$ python3 -q
>>> import numpy as np
>>> np.set_printoptions(precision=2, suppress=True, linewidth=140)
>>> rnd = lambda a: np.round(a, 2) + 0
>>> F = np.load("mat.npy")
>>> print(F)
[[ 2.    0.03 -0.1   0.99]
 [ 1.95 -0.01  0.06  1.04]
 [ 1.96 -0.01  0.    0.98]
 [ 2.02  0.05 -0.06  0.99]
 [ 2.04  0.07  0.03  0.96]
 [ 0.97  0.99 -0.06  3.04]
 [ 1.05  0.96 -0.06  2.99]
 [ 0.98  1.04 -0.13  2.96]
 [ 0.97  0.98 -0.01  2.98]
 [ 1.06  1.03  0.01  2.95]
 [-0.05  0.    2.06  0.  ]
 [ 0.05  0.04  1.91  0.02]
 [-0.08 -0.01  2.06 -0.06]
 [-0.01 -0.04  1.98  0.07]
 [-0.02  0.03  1.95  0.1 ]]
>>> Xc = (F - F.mean(axis=0)) / F.std(axis=0)
>>> np.argwhere(np.abs(Xc) > 2)
array([], shape=(0, 2), dtype=int64)
>>> Xc.std(axis=0)
array([1., 1., 1., 1.])
>>> c = np.linalg.lstsq(np.delete(Xc, 0, axis=1), Xc[:, 0])[0]
>>> rnd(c)
array([-0.3 , -1.31, -0.38])
>>> np.abs(c).argmax()
np.int64(1)
>>> Xc = F - F.mean(axis=0)
>>> Uu, sig, Vt = np.linalg.svd(Xc, full_matrices=False)
>>> print(rnd(sig ** 2 / (sig ** 2).sum()))
[0.77 0.23 0.   0.  ]
>>> np.abs(Uu[:, 0]).argmax()
np.int64(12)
>>> np.searchsorted(np.cumsum(sig ** 2) / (sig ** 2).sum(), 0.9) + 1
np.int64(2)
>>> print((np.sign(Uu[:, 0]) == np.sign(Uu[0, 0])).astype(int))
[1 1 1 1 1 1 1 1 1 1 0 0 0 0 0]
>>> Xc = F - F.mean(axis=0)
>>> evecs = np.linalg.svd(Xc)[2][:3]
>>> out = Xc - Xc @ evecs.T @ evecs
>>> rnd(np.diag(evecs.T @ evecs))
array([0.75, 0.47, 0.79, 0.99])
>>> rnd(np.cov(Xc @ evecs.T, rowvar=False))
array([[2.73, 0.  , 0.  ],
       [0.  , 0.83, 0.  ],
       [0.  , 0.  , 0.  ]])
>>> out = np.c_[F[:, :3] @ np.array([[3, 1, 9], [3, 0, 3], [7, 0, 5]]), np.array([3, 2, 0, -2, 0, -2, -3, -2, 1, -3, 2, 1, -3, 0, 2])]
>>> rnd(out)
array([[ 5.39,  2.  , 17.59,  3.  ],
       [ 6.24,  1.95, 17.82,  2.  ],
       [ 5.85,  1.96, 17.61,  0.  ],
       [ 5.79,  2.02, 18.03, -2.  ],
       [ 6.54,  2.04, 18.72,  0.  ],
       [ 5.46,  0.97, 11.4 , -2.  ],
       [ 5.61,  1.05, 12.03, -3.  ],
       [ 5.15,  0.98, 11.29, -2.  ],
       [ 5.78,  0.97, 11.62,  1.  ],
       [ 6.34,  1.06, 12.68, -3.  ],
       [14.27, -0.05,  9.85,  2.  ],
       [13.64,  0.05, 10.12,  1.  ],
       [14.15, -0.08,  9.55, -3.  ],
       [13.71, -0.01,  9.69,  0.  ],
       [13.68, -0.02,  9.66,  2.  ]])
>>> rnd(np.linalg.norm(np.linalg.qr(F)[0].T @ out, axis=0) ** 2 / ((out ** 2).sum(axis=0) + 1e-12))
array([1.  , 1.  , 1.  , 0.33])
>>> np.linalg.matrix_rank(np.c_[F, out])
np.int64(5)
>>> rnd(np.linalg.norm(out - F @ np.linalg.lstsq(F, out)[0], axis=0))
array([0.  , 0.  , 0.  , 6.44])
>>> X = np.load("w.npy")
>>> X
array([[-4,  6, -3, -1],
       [ 6,  2,  1,  1],
       [-3,  1, -6,  1],
       [-1,  1,  1, -4]])
>>> O, evecs = np.linalg.qr(F[:, :1])[0], np.linalg.qr(F[:, 1:])[0]
>>> sig = np.linalg.svd(O.T @ evecs, compute_uv=False)
>>> (sig > 0.9).sum()
np.int64(1)
>>> rnd(sig)
array([0.99])
>>> out = np.linalg.invert(X)
Traceback (most recent call last):
  File "<python-input-33>", line 1, in <module>
    out = np.linalg.invert(X)
          ^^^^^^^^^^^^^^^^
AttributeError: module 'numpy.linalg' has no attribute 'invert'
>>> out = X ** -1
Traceback (most recent call last):
  File "<python-input-34>", line 1, in <module>
    out = X ** -1
          ~~^^~~~
ValueError: Integers to negative integer powers are not allowed.
>>> out = np.linalg.inv(X)
>>> rnd(out)
array([[-0.08,  0.17,  0.08,  0.08],
       [ 0.17,  0.06, -0.08, -0.05],
       [ 0.08, -0.08, -0.24, -0.1 ],
       [ 0.08, -0.05, -0.1 , -0.31]])
>>> rnd(np.linalg.inv(out))
array([[-4.,  6., -3., -1.],
       [ 6.,  2.,  1.,  1.],
       [-3.,  1., -6.,  1.],
       [-1.,  1.,  1., -4.]])
>>> rnd(np.linalg.det(X) * np.linalg.det(out))
np.float64(1.0)
>>> (np.abs(out) > 1e-9).astype(int)
array([[1, 1, 1, 1],
       [1, 1, 1, 1],
       [1, 1, 1, 1],
       [1, 1, 1, 1]])
>>> np.allclose(out, X.T)
False
>>> E = np.load("test10.npy")
>>> E
array([[ 1,  0,  0,  0,  0,  0],
       [ 0,  1,  0,  0,  0,  0],
       [-3, -2,  1,  0,  0,  0],
       [ 0,  3,  3,  1,  0,  0],
       [-1, -1, -3,  1,  1,  0],
       [ 1,  2,  2,  0,  0,  1]])
>>> out = E / np.linalg.norm(E, axis=1, keepdims=True)
>>> C2 = out @ out.T
>>> print(np.argwhere(np.triu(np.abs(C2) > 0.95, 1)))
[]
>>> rnd(np.degrees(np.arccos(np.clip(C2[4, 0], -1, 1))))
np.float64(106.1)
>>> rnd(np.linalg.norm(out, axis=1))
array([1., 1., 1., 1., 1., 1.])
>>> (C2 - 2 * np.eye(6)).round(6).argmax(axis=1)
array([5, 3, 4, 5, 2, 3])
>>> O, Rm = np.linalg.qr(E)
>>> np.allclose(Rm.T @ Rm, E.T @ E)
True
>>> print(rnd(O @ Rm))
[[ 1.  0.  0.  0.  0.  0.]
 [ 0.  1.  0.  0.  0.  0.]
 [-3. -2.  1.  0.  0.  0.]
 [ 0.  3.  3.  1.  0.  0.]
 [-1. -1. -3.  1.  1.  0.]
 [ 1.  2.  2.  0.  0.  1.]]
>>> print(rnd(abs(Rm[0, 0])), rnd(np.linalg.norm(E[:, 0])))
3.46 3.46
>>> O.shape, Rm.shape
((6, 6), (6, 6))
>>> rnd(np.linalg.svd(E, compute_uv=False))
array([6.16, 3.72, 2.24, 0.92, 0.65, 0.03])
>>> E - E[0]
array([[ 0,  0,  0,  0,  0,  0],
       [-1,  1,  0,  0,  0,  0],
       [-4, -2,  1,  0,  0,  0],
       [-1,  3,  3,  1,  0,  0],
       [-2, -1, -3,  1,  1,  0],
       [ 0,  2,  2,  0,  0,  1]])
>>> print(np.diff(E, axis=0))
[[-1  1  0  0  0  0]
 [-3 -3  1  0  0  0]
 [ 3  5  2  1  0  0]
 [-1 -4 -6  0  1  0]
 [ 2  3  5 -1 -1  1]]
>>> E.sum(axis=1)
array([ 1,  1, -4,  7, -3,  6])
>>> np.count_nonzero(E)
np.int64(17)
>>> E.shape
(6, 6)
>>> E[6]
Traceback (most recent call last):
  File "<python-input-60>", line 1, in <module>
    E[6]
    ~^^^
IndexError: index 6 is out of bounds for axis 0 with size 6
